In [1]: import numpy as np

In [2]: from numpy import linalg as LA

In [3]: np.set_printoptions(precision=1, suppress=True, linewidth=100, legacy="1.25")

In [4]: F = np.load("a.npy")

In [5]: F
Out[5]: 
array([[ 1,  3,  2,  0],
       [ 0,  2,  2,  3],
       [ 2,  2,  0,  3],
       [ 3,  1,  3,  0],
       [ 1,  2,  2,  3],
       [ 2,  2,  3,  0],
       [ 1,  1,  1,  3],
       [ 3,  2,  3,  3],
       [ 1,  3,  1,  1],
       [ 2,  0,  3,  1],
       [ 1,  1,  2,  3],
       [ 1, 13, 12, 15]])

In [6]: # row 11 is much longer than the rest

In [7]: q, Rm = LA.qr(F)

In [8]: np.abs(np.diag(Rm))
Out[8]: array([ 6. , 12.9,  4.2,  5.5])

In [9]: Rm
Out[9]: 
array([[ -6. ,  -6.7,  -8.3,  -7. ],
       [  0. , -12.9, -10.5, -14.1],
       [  0. ,   0. ,   4.2,   1.7],
       [  0. ,   0. ,   0. ,  -5.5]])

In [10]: abs(Rm[0, 0]), np.round(LA.norm(F[:, 0]), 1)
Out[10]: (6.0, 6.0)

In [11]: M = np.loadtxt("block2.csv", delimiter=",")

In [12]: M
Out[12]: 
array([[  2.,   2.,   2.,   9.,  -3.,  -1.,   2.,   8.,  -2.],
       [  2.,   4.,  -3.,   2.,   2.,   4.,   2.,   1.,  -2.],
       [  0.,   0.,   0.,   0.,   0.,   0.,   0.,   0.,   0.],
       [  2.,   1.,   4.,  -5.,  -3.,  -2.,   3.,  -2.,  -1.],
       [  5.,   0.,   5.,   6.,  -3.,  -3.,   5.,  -2.,   2.],
       [ -1.,   1.,   7.,  -5.,  -4.,   0.,   4.,   3.,  -5.],
       [  0.,   0.,   0.,   0.,   0.,   0.,   0.,   0.,   0.],
       [  2.,   1.,   4.,  -5.,  -3.,  -2.,   3.,  -2.,  -1.],
       [  6.,   9.,  -1.,   7.,   2.,   3.,   6.,   3.,  -5.],
       [  1., -10.,   4.,   6.,  -9.,  -1.,   5.,   3.,   5.],
       [ -3.,  -6.,   8.,   4.,  -4.,   9.,   8.,   7.,  -4.],
       [  0.,   0.,   0.,   0.,   0.,   0.,   0.,   0.,   0.],
       [  5.,   6.,  -2.,   6.,  -1.,   3.,   8.,  -1.,   4.],
       [  8.,  -2.,   6.,   5.,  -8.,  -7.,   5.,  -3.,   6.],
       [  6.,   9.,  -1.,   7.,   2.,   3.,   6.,   3.,  -5.]])

In [13]: F.sum(axis=0)
Out[13]: array([18, 32, 34, 35])

In [14]: np.abs(F).max()
Out[14]: 15

In [15]: F.mean(axis=0)
Out[15]: array([1.5, 2.7, 2.8, 2.9])

In [16]: F.sum(axis=1)
Out[16]: array([ 6,  7,  7,  7,  8,  7,  6, 11,  6,  6,  7, 41])

In [17]: np.unravel_index(np.abs(F).argmax(), F.shape)
Out[17]: (11, 3)

In [18]: F - F[0]
Out[18]: 
array([[ 0,  0,  0,  0],
       [-1, -1,  0,  3],
       [ 1, -1, -2,  3],
       [ 2, -2,  1,  0],
       [ 0, -1,  0,  3],
       [ 1, -1,  1,  0],
       [ 0, -2, -1,  3],
       [ 2, -1,  1,  3],
       [ 0,  0, -1,  1],
       [ 1, -3,  1,  1],
       [ 0, -2,  0,  3],
       [ 0, 10, 10, 15]])

In [19]: np.count_nonzero(F)
Out[19]: 42

In [20]: F.shape
Out[20]: (12, 4)

In [21]: w1 = np.array([[-4, 4],
    ...:     [-1, 0],
    ...:     [2, -3],
    ...:     [2, -3],
    ...:     [2, -5],
    ...:     [-2, 1],
    ...:     [-4, 1],
    ...:     [-5, 0],
    ...:     [-1, -2]])

In [22]: coef = np.array([1, 2])

In [23]: H = np.maximum(M @ w1 + coef, 0)

In [24]: (H > 0).astype(int)
Out[24]: 
array([[0, 0],
       [0, 1],
       [1, 1],
       [0, 1],
       [0, 1],
       [0, 1],
       [1, 1],
       [0, 1],
       [0, 1],
       [0, 1],
       [0, 0],
       [1, 1],
       [0, 1],
       [0, 1],
       [0, 1]])

In [25]: H
Out[25]: 
array([[ 0.,  0.],
       [ 0., 13.],
       [ 1.,  2.],
       [ 0., 31.],
       [ 0.,  2.],
       [ 0., 26.],
       [ 1.,  2.],
       [ 0., 31.],
       [ 0., 17.],
       [ 0., 15.],
       [ 0.,  0.],
       [ 1.,  2.],
       [ 0., 18.],
       [ 0., 27.],
       [ 0., 17.]])

In [26]: cent = np.array([[-5, -4, 0], [2, 3, 0]])

In [27]: (H @ cent).round(6).argmax(axis=1)
Out[27]: array([0, 1, 1, 1, 1, 1, 1, 1, 1, 1, 0, 1, 1, 1, 1])

In [28]: B = np.c_[M[:, :1] @ np.array([[-2]]), np.array([2, 3, 0, 0, 3, 2, 4, 2, 1, 4, 0, 0, 0, 1, 5])]

In [29]: B
Out[29]: 
array([[ -4.,   2.],
       [ -4.,   3.],
       [  0.,   0.],
       [ -4.,   0.],
       [-10.,   3.],
       [  2.,   2.],
       [  0.,   4.],
       [ -4.,   2.],
       [-12.,   1.],
       [ -2.,   4.],
       [  6.,   0.],
       [  0.,   0.],
       [-10.,   0.],
       [-16.,   1.],
       [-12.,   5.]])

In [30]: LA.norm(LA.qr(M)[0].T @ B, axis=0) ** 2 / ((B ** 2).sum(axis=0) + 1e-12)
Out[30]: array([1. , 0.7])

In [31]: LA.matrix_rank(np.c_[M, B])
Out[31]: 10

In [32]: P = B @ LA.solve(B.T @ B, B.T)

In [33]: np.round(P @ B[:, 0], 1) + 0
Out[33]: array([ -4.,  -4.,   0.,  -4., -10.,   2.,   0.,  -4., -12.,  -2.,   6.,   0., -10., -16., -12.])

In [34]: np.round(LA.eigvalsh(P), 1) + 0
Out[34]: array([0., 0., 0., 0., 0., 0., 0., 0., 0., 0., 0., 0., 0., 1., 1.])

In [35]: np.round(np.diag(P), 1) + 0
Out[35]: array([0. , 0.1, 0. , 0. , 0.1, 0.1, 0.3, 0. , 0.2, 0.2, 0.1, 0. , 0.2, 0.4, 0.3])

In [36]: np.allclose(P @ P, P)
Out[36]: True

In [37]: X = np.load("arr.npy")

In [38]: X
Out[38]: 
array([[ 0,  0,  0,  0,  0,  0, -1,  0,  0,  0,  0],
       [ 0,  0,  3,  0,  0,  0,  0,  0,  0,  0,  0],
       [ 0,  0,  0,  0,  0,  0,  0,  0,  0, -2,  0],
       [ 0,  0,  0,  0,  0,  0,  0,  0,  0,  0,  0],
       [ 0,  0,  0,  0,  0, -3,  0,  0,  0,  0,  0],
       [ 0,  0,  0,  0,  0,  0,  0,  3,  0,  0,  0],
       [ 0,  0,  0,  0,  0,  0,  0,  0,  0,  0,  0],
       [ 0,  0,  0,  0,  0,  0,  0,  0,  3,  0,  0],
       [-3,  0,  0,  0,  0,  0,  0,  0,  0,  0,  0],
       [ 0,  0,  0,  0,  0,  0,  0,  0,  0,  0,  1],
       [ 0,  0,  0,  0,  3,  0,  0,  0,  0,  0,  0]])

In [39]: round(float(LA.det(X)), 1)
Out[39]: 0.0

In [40]: np.sort(LA.eigvals(X).real)
Out[40]: array([0., 0., 0., 0., 0., 0., 0., 0., 0., 0., 0.])

In [41]: rk = LA.matrix_rank(X)

In [42]: rk
Out[42]: 9

In [43]: ns = LA.svd(X)[2][rk:].T

In [44]: [int(LA.matrix_rank(X[:i])) for i in range(1, len(X) + 1)]
Out[44]: [1, 2, 3, 3, 4, 5, 5, 6, 7, 8, 9]

In [45]: ns @ ns.T
Out[45]: 
array([[0., 0., 0., 0., 0., 0., 0., 0., 0., 0., 0.],
       [0., 1., 0., 0., 0., 0., 0., 0., 0., 0., 0.],
       [0., 0., 0., 0., 0., 0., 0., 0., 0., 0., 0.],
       [0., 0., 0., 1., 0., 0., 0., 0., 0., 0., 0.],
       [0., 0., 0., 0., 0., 0., 0., 0., 0., 0., 0.],
       [0., 0., 0., 0., 0., 0., 0., 0., 0., 0., 0.],
       [0., 0., 0., 0., 0., 0., 0., 0., 0., 0., 0.],
       [0., 0., 0., 0., 0., 0., 0., 0., 0., 0., 0.],
       [0., 0., 0., 0., 0., 0., 0., 0., 0., 0., 0.],
       [0., 0., 0., 0., 0., 0., 0., 0., 0., 0., 0.],
       [0., 0., 0., 0., 0., 0., 0., 0., 0., 0., 0.]])

In [46]: LA.matrix_rank(X.T @ X), LA.matrix_rank(X @ X.T)
Out[46]: (9, 9)

In [47]: X @ ns
Out[47]: 
array([[0., 0.],
       [0., 0.],
       [0., 0.],
       [0., 0.],
       [0., 0.],
       [0., 0.],
       [0., 0.],
       [0., 0.],
       [0., 0.],
       [0., 0.],
       [0., 0.]])

In [48]: [int(LA.matrix_rank(np.delete(X, i, axis=0))) for i in range(11)]
Out[48]: [8, 8, 8, 9, 8, 8, 9, 8, 8, 8, 8]

In [49]: [int(LA.matrix_rank(X[:, :j + 1])) for j in range(11)]
Out[49]: [1, 1, 2, 2, 3, 4, 5, 6, 7, 8, 9]

In [50]: m1 = np.array([[0, 1, 2, 4, 2, 1, 2],
    ...:     [-1, 0, -6, 4, 3, -10, -3],
    ...:     [-2, 6, 0, 6, 0, -6, -4],
    ...:     [-4, -4, -6, 0, 1, -7, -1],
    ...:     [-2, -3, 0, -1, 0, -4, -10],
    ...:     [-1, 10, 6, 7, 4, 0, -6],
    ...:     [-2, 3, 4, 1, 10, 6, 0]])

In [51]: # rank 6

In [52]: rng = np.random.default_rng(2813)

In [53]: idx = rng.permutation(7)

In [54]: idx
Out[54]: array([1, 0, 3, 6, 4, 2, 5])

In [55]: B = m1[idx][:, idx]

In [56]: np.round(np.sort(np.abs(LA.eigvals(B))), 1) + 0
Out[56]: array([ 0. ,  2.8,  2.8,  9.8,  9.8, 19.7, 19.7])

In [57]: np.allclose(B, m1)
Out[57]: False

In [58]: np.diag(B)
Out[58]: array([0, 0, 0, 0, 0, 0, 0])

In [59]: (m1 - m1.T) / 2
Out[59]: 
array([[  0.,   1.,   2.,   4.,   2.,   1.,   2.],
       [ -1.,   0.,  -6.,   4.,   3., -10.,  -3.],
       [ -2.,   6.,   0.,   6.,   0.,  -6.,  -4.],
       [ -4.,  -4.,  -6.,   0.,   1.,  -7.,  -1.],
       [ -2.,  -3.,   0.,  -1.,   0.,  -4., -10.],
       [ -1.,  10.,   6.,   7.,   4.,   0.,  -6.],
       [ -2.,   3.,   4.,   1.,  10.,   6.,   0.]])

In [60]: np.allclose(m1, m1.T)
Out[60]: False

In [61]: round(LA.det(m1), 1)
Out[61]: -0.0

In [62]: m1 @ m1
Out[62]: 
array([[ -30,    6,  -16,   23,   31,  -46,  -41],
       [   6, -171,  -98, -116,  -68,  -23,   48],
       [ -16,  -98, -128,  -30,  -44, -128,    8],
       [  23, -116,  -30, -119,  -58,   62,   60],
       [  31,  -68,  -44,  -58, -130,  -25,   30],
       [ -46,  -23, -128,   62,  -25, -238, -103],
       [ -41,   48,    8,   60,   30, -103, -166]])

In [63]: LA.matrix_power(m1, 4)
Out[63]: 
array([[  6479,  -5324,   5446, -10753,  -6078,  19112,  15244],
       [ -5324,  59794,  39006,  42116,  33709,  11239, -23837],
       [  5446,  39006,  45528,  13506,  22700,  48254,   3664],
       [-10753,  42116,  13506,  39854,  24613, -21414, -31977],
       [ -6078,  33709,  22700,  24613,  29310,   8284, -14672],
       [ 19112,  11239,  48254, -21414,   8284,  90751,  44340],
       [ 15244, -23837,   3664, -31977, -14672,  44340,  46714]])

In [64]: np.unique(m1.round(6), axis=0).shape
Out[64]: (7, 7)

In [65]: round(np.trace(LA.pinv(m1) @ m1), 1)
Out[65]: 6.0

In [66]: np.allclose(m1[:-1].T @ LA.lstsq(m1[:-1].T, m1[-1])[0], m1[-1])
Out[66]: True

In [67]: np.round(m1 @ LA.pinv(m1) @ m1, 1) + 0
Out[67]: 
array([[  0.,   1.,   2.,   4.,   2.,   1.,   2.],
       [ -1.,   0.,  -6.,   4.,   3., -10.,  -3.],
       [ -2.,   6.,   0.,   6.,   0.,  -6.,  -4.],
       [ -4.,  -4.,  -6.,   0.,   1.,  -7.,  -1.],
       [ -2.,  -3.,   0.,  -1.,   0.,  -4., -10.],
       [ -1.,  10.,   6.,   7.,   4.,   0.,  -6.],
       [ -2.,   3.,   4.,   1.,  10.,   6.,   0.]])

In [68]: vec = np.array([1, 0, 2, 0, -2, 0, -2])

In [69]: (m1 * vec).sum(axis=1)
Out[69]: array([ -4, -13,   6, -16,  18,  15, -14])

In [70]: np.sign((m1 @ vec).round(6))
Out[70]: array([-1, -1,  1, -1,  1,  1, -1])

In [71]: m1 @ np.ones(7)
Out[71]: array([ 12., -13.,   0., -21., -20.,  20.,  22.])

In [72]: m1 * vec
Out[72]: 
array([[  0,   0,   4,   0,  -4,   0,  -4],
       [ -1,   0, -12,   0,  -6,   0,   6],
       [ -2,   0,   0,   0,   0,   0,   8],
       [ -4,   0, -12,   0,  -2,   0,   2],
       [ -2,   0,   0,   0,   0,   0,  20],
       [ -1,   0,  12,   0,  -8,   0,  12],
       [ -2,   0,   8,   0, -20,   0,   0]])

In [73]: m1 @ np.eye(7)[2]
Out[73]: array([ 2., -6.,  0., -6.,  0.,  6.,  4.])

In [74]: LA.norm(m1 @ vec) <= LA.norm(m1, 2) * LA.norm(vec) + 1e-9
Out[74]: True

In [75]: m1 @ (2 * vec)
Out[75]: array([ -8, -26,  12, -32,  36,  30, -28])
